$ python -q
>>> import numpy as np
>>> import numpy.linalg as la
>>> np.set_printoptions(precision=2, suppress=True, linewidth=200, floatmode="fixed")
>>> A = np.load("dump.npy")
>>> A
array([[ 0,  3,  3,  6,  3],
       [-1,  2,  2,  5,  2],
       [ 0,  3,  3,  6,  3],
       [ 0,  3,  3,  6,  3],
       [-3,  0,  0,  3,  0]])
>>> # rank 2
>>> np.round(la.svd(A, compute_uv=False), 2) + 0
array([15.22,  3.63,  0.00,  0.00,  0.00])
>>> np.diff(A, axis=0)
array([[-1, -1, -1, -1, -1],
       [ 1,  1,  1,  1,  1],
       [ 0,  0,  0,  0,  0],
       [-3, -3, -3, -3, -3]])
>>> A.sum(axis=1)
array([15, 10, 15, 15,  0])
>>> np.abs(A).max()
np.int64(6)
>>> la.matrix_rank(A)
np.int64(2)
>>> A.mean(axis=0)
array([-0.80,  2.20,  2.20,  5.20,  2.20])
>>> A.sum(axis=0)
array([-4, 11, 11, 26, 11])
>>> round(float(la.norm(A)), 2)
15.65
>>> A - A[0]
array([[ 0,  0,  0,  0,  0],
       [-1, -1, -1, -1, -1],
       [ 0,  0,  0,  0,  0],
       [ 0,  0,  0,  0,  0],
       [-3, -3, -3, -3, -3]])
>>> np.unravel_index(np.abs(A).argmax(), A.shape)
(np.int64(0), np.int64(3))
>>> left, sv, Vt = la.svd(A)
>>> sv.round(2) + 0
array([15.22,  3.63,  0.00,  0.00,  0.00])
>>> Y = left[:, :2] @ np.diag(sv[:2]) @ Vt[:2]
>>> la.matrix_rank(Y)
np.int64(2)
>>> Y.round(2) + 0
array([[ 0.00,  3.00,  3.00,  6.00,  3.00],
       [-1.00,  2.00,  2.00,  5.00,  2.00],
       [ 0.00,  3.00,  3.00,  6.00,  3.00],
       [ 0.00,  3.00,  3.00,  6.00,  3.00],
       [-3.00,  0.00,  0.00,  3.00,  0.00]])
>>> la.matrix_rank(A, rtol=0.05)
np.int64(2)
>>> round(la.norm(A - Y) / la.norm(A), 2)
np.float64(0.0)
>>> round(la.norm(A - Y, 2), 2), round(float(sv[2]), 2)
(np.float64(0.0), 0.0)
>>> round(float(np.abs(A - Y).max()), 2)
0.0
>>> mat = np.loadtxt("sample8.csv", delimiter=",")
>>> mat.round(2) + 0
array([[ 1.76, -0.54, -1.43, -0.65, -1.28,  3.53,  1.58,  1.07, -0.51, -1.09],
       [ 0.97,  1.54, -0.54, -1.33, -0.69,  1.95,  0.83,  1.46,  3.50, -0.55],
       [ 1.64,  0.44, -1.20, -1.10, -1.18,  3.28,  1.45,  1.44,  1.47, -0.99],
       [ 0.43, -2.10, -0.62,  0.89, -0.32,  0.86,  0.43, -0.68, -4.20, -0.32],
       [ 0.61,  1.83, -0.22, -1.29, -0.43,  1.22,  0.50,  1.33,  3.97, -0.32],
       [ 1.69, -0.96, -1.44, -0.39, -1.23,  3.38,  1.52,  0.81, -1.42, -1.06],
       [ 1.66, -1.05, -1.43, -0.32, -1.21,  3.33,  1.50,  0.74, -1.61, -1.04],
       [-0.73, -1.74,  0.32,  1.31,  0.52, -1.46, -0.61, -1.38, -3.85,  0.40],
       [-1.77,  0.31,  1.41,  0.77,  1.28, -3.54, -1.58, -1.17,  0.05,  1.09],
       [-1.26,  1.72,  1.21, -0.24,  0.92, -2.52, -1.15, -0.12,  3.13,  0.81],
       [-1.01, -1.50,  0.57,  1.33,  0.72, -2.03, -0.87, -1.47, -3.43,  0.58],
       [ 0.40,  1.94, -0.04, -1.24, -0.28,  0.81,  0.32,  1.23,  4.14, -0.19],
       [-1.76,  0.60,  1.44,  0.61,  1.27, -3.52, -1.57, -1.03,  0.64,  1.09],
       [-1.37,  1.60,  1.28, -0.12,  1.00, -2.74, -1.25, -0.26,  2.84,  0.88],
       [-1.69,  0.96,  1.44,  0.39,  1.23, -3.38, -1.52, -0.81,  1.40,  1.06],
       [-1.17, -1.32,  0.72,  1.32,  0.84, -2.34, -1.01, -1.50, -3.11,  0.68],
       [-1.74, -0.05,  1.33,  0.95,  1.25, -3.47, -1.54, -1.32, -0.69,  1.06],
       [-1.25,  1.72,  1.20, -0.25,  0.91, -2.51, -1.15, -0.12,  3.14,  0.81],
       [-1.76,  0.17,  1.38,  0.84,  1.27, -3.52, -1.57, -1.24, -0.24,  1.08],
       [-1.45,  1.48,  1.32, -0.02,  1.06, -2.91, -1.32, -0.38,  2.57,  0.93],
       [ 1.42, -1.53, -1.31,  0.06, -1.03,  2.84,  1.29,  0.34, -2.68, -0.91],
       [-0.05,  2.09,  0.33, -1.08,  0.05, -0.10, -0.09,  0.95,  4.29,  0.09],
       [-0.62, -1.82,  0.23,  1.29,  0.44, -1.25, -0.51, -1.33, -3.96,  0.33],
       [ 0.00, -2.08, -0.29,  1.10, -0.01, -0.01,  0.04, -0.99, -4.29, -0.05],
       [-1.67, -0.34,  1.24,  1.06,  1.21, -3.34, -1.48, -1.41, -1.26,  1.01],
       [ 1.19,  1.30, -0.73, -1.32, -0.85,  2.37,  1.03,  1.51,  3.08, -0.69],
       [ 1.77, -0.34, -1.41, -0.75, -1.28,  3.54,  1.58,  1.16, -0.11, -1.09],
       [ 0.45, -2.10, -0.64,  0.87, -0.34,  0.91,  0.45, -0.66, -4.19, -0.33],
       [-0.51,  2.09,  0.69, -0.84,  0.38, -1.03, -0.50,  0.61,  4.15,  0.37],
       [ 0.53, -2.09, -0.70,  0.83, -0.39,  1.06,  0.51, -0.60, -4.14, -0.38]])
>>> blk = np.stack([mat, -2 * mat, mat[::-1]])
>>> (blk @ mat.T).shape
(3, 30, 30)
>>> la.norm(blk, axis=(1, 2))
array([27.39, 54.77, 27.39])
>>> la.matrix_rank(blk.reshape(3, -1))
np.int64(2)
>>> C = mat[[15, 27]].astype(float)
>>> for _ in range(7):
...     labels = la.norm(mat[:, None] - C, axis=-1).argmin(axis=1)
...     C = np.array([mat[labels == j].mean(axis=0) for j in range(2)])
... 
>>> labels
array([1, 1, 1, 1, 1, 1, 1, 0, 0, 0, 0, 1, 0, 0, 0, 0, 0, 0, 0, 0, 1, 0, 0, 1, 0, 1, 1, 1, 0, 1])
>>> np.bincount(labels)
array([16, 14])
>>> C[1] - C[0]
array([ 2.28, -0.78, -1.86, -0.79, -1.65,  4.55,  2.04,  1.33, -0.85, -1.41])
>>> C
array([[-1.24,  0.37,  1.01,  0.46,  0.90, -2.48, -1.11, -0.75,  0.35,  0.77],
       [ 1.04, -0.41, -0.86, -0.33, -0.75,  2.08,  0.93,  0.58, -0.50, -0.64]])
>>> np.abs(C[1] - C[0]).argmax()
np.int64(5)
>>> W0 = np.loadtxt("x.csv", delimiter=",")
>>> W0
array([[ 20.00, -12.00,  20.00,   8.00,  -8.00,  -4.00,   8.00, -16.00, -20.00,  16.00,  -8.00, -12.00],
       [-12.00,  13.00, -15.00,  -6.00,   6.00,   3.00,  -6.00,  12.00,  15.00, -12.00,   6.00,   9.00],
       [ 20.00, -15.00,  29.00,  10.00, -10.00,  -5.00,  10.00, -20.00, -25.00,  20.00, -10.00, -15.00],
       [  8.00,  -6.00,  10.00,   8.00,  -4.00,  -2.00,   4.00,  -8.00, -10.00,   8.00,  -4.00,  -6.00],
       [ -8.00,   6.00, -10.00,  -4.00,   8.00,   2.00,  -4.00,   8.00,  10.00,  -8.00,   4.00,   6.00],
       [ -4.00,   3.00,  -5.00,  -2.00,   2.00,   5.00,  -2.00,   4.00,   5.00,  -4.00,   2.00,   3.00],
       [  8.00,  -6.00,  10.00,   4.00,  -4.00,  -2.00,   8.00,  -8.00, -10.00,   8.00,  -4.00,  -6.00],
       [-16.00,  12.00, -20.00,  -8.00,   8.00,   4.00,  -8.00,  20.00,  20.00, -16.00,   8.00,  12.00],
       [-20.00,  15.00, -25.00, -10.00,  10.00,   5.00, -10.00,  20.00,  29.00, -20.00,  10.00,  15.00],
       [ 16.00, -12.00,  20.00,   8.00,  -8.00,  -4.00,   8.00, -16.00, -20.00,  20.00,  -8.00, -12.00],
       [ -8.00,   6.00, -10.00,  -4.00,   4.00,   2.00,  -4.00,   8.00,  10.00,  -8.00,   8.00,   6.00],
       [-12.00,   9.00, -15.00,  -6.00,   6.00,   3.00,  -6.00,  12.00,  15.00, -12.00,   6.00,  13.00]])
>>> # symmetric
>>> left, sv, Vt = la.svd(W0)
>>> np.argmax(sv[:-1] / (sv[1:] + 1e-6)) + 1
np.int64(1)
>>> Y = left[:, :1] @ np.diag(sv[:1]) @ Vt[:1]
>>> np.round(la.norm(W0 - Y, 2), 2), round(sv[1], 2)
(np.float64(4.0), np.float64(4.0))
